$ python3 -q
>>> import numpy as np
>>> np.set_printoptions(precision=3, suppress=True, linewidth=100)
>>> M = np.loadtxt("run12.csv", delimiter=",")
>>> M
array([[ 0., -2., -2.,  2., -1.,  2.,  1.,  1.],
       [ 0., -2., -2.,  1.,  1.,  1., -2., -1.],
       [-2., -2.,  2.,  0.,  0.,  1.,  2., -2.],
       [ 0., -6., -6.,  4.,  1.,  4., -3., -1.]])
>>> ang = np.radians(130)
>>> R = np.eye(8)
>>> R[7, 7] = R[4, 4] = np.cos(ang)
>>> R[7, 4], R[4, 7] = -np.sin(ang), np.sin(ang)
>>> R
array([[ 1.   ,  0.   ,  0.   ,  0.   ,  0.   ,  0.   ,  0.   ,  0.   ],
       [ 0.   ,  1.   ,  0.   ,  0.   ,  0.   ,  0.   ,  0.   ,  0.   ],
       [ 0.   ,  0.   ,  1.   ,  0.   ,  0.   ,  0.   ,  0.   ,  0.   ],
       [ 0.   ,  0.   ,  0.   ,  1.   ,  0.   ,  0.   ,  0.   ,  0.   ],
       [ 0.   ,  0.   ,  0.   ,  0.   , -0.643,  0.   ,  0.   ,  0.766],
       [ 0.   ,  0.   ,  0.   ,  0.   ,  0.   ,  1.   ,  0.   ,  0.   ],
       [ 0.   ,  0.   ,  0.   ,  0.   ,  0.   ,  0.   ,  1.   ,  0.   ],
       [ 0.   ,  0.   ,  0.   ,  0.   , -0.766,  0.   ,  0.   , -0.643]])
>>> Y = M @ R.T
>>> np.round(np.linalg.det(R), 3), round(float(np.trace(R)), 3)
(np.float64(1.0), 4.714)
>>> np.allclose(np.linalg.norm(M, axis=1), np.linalg.norm(Y, axis=1))
True
>>> Y
array([[ 0.   , -2.   , -2.   ,  2.   ,  1.409,  2.   ,  1.   ,  0.123],
       [ 0.   , -2.   , -2.   ,  1.   , -1.409,  1.   , -2.   , -0.123],
       [-2.   , -2.   ,  2.   ,  0.   , -1.532,  1.   ,  2.   ,  1.286],
       [ 0.   , -6.   , -6.   ,  4.   , -1.409,  4.   , -3.   , -0.123]])
>>> U, sig, vt = np.linalg.svd(M)
>>> np.argmax(sig[:-1] / (sig[1:] + 1e-6)) + 1
np.int64(3)
>>> sig.round(3) + 0
array([11.819,  4.631,  3.141,  0.   ])
>>> Y = U[:, :3] @ np.diag(sig[:3]) @ vt[:3]
>>> np.round(np.linalg.norm(M - Y, 2), 3), round(float(sig[3]), 3)
(np.float64(0.0), 0.0)
>>> round(np.abs(M - Y).max(), 3)
np.float64(0.0)
>>> np.linalg.matrix_rank(Y)
np.int64(3)
>>> U, sig, vt = np.linalg.svd(M)
>>> V = vt[:(sig > 1e-8).sum()]
>>> rng = np.random.default_rng(95133)
>>> vec = M[2] + 5 * M[0] + rng.integers(2) * np.eye(8)[0]
>>> vec
array([ -1., -12.,  -8.,  10.,  -5.,  11.,   7.,   3.])
>>> np.diag(V.T @ V)
array([0.195, 0.504, 0.52 , 0.214, 0.217, 0.245, 0.632, 0.473])
>>> np.linalg.matrix_rank(np.vstack([M, vec]))
np.int64(4)
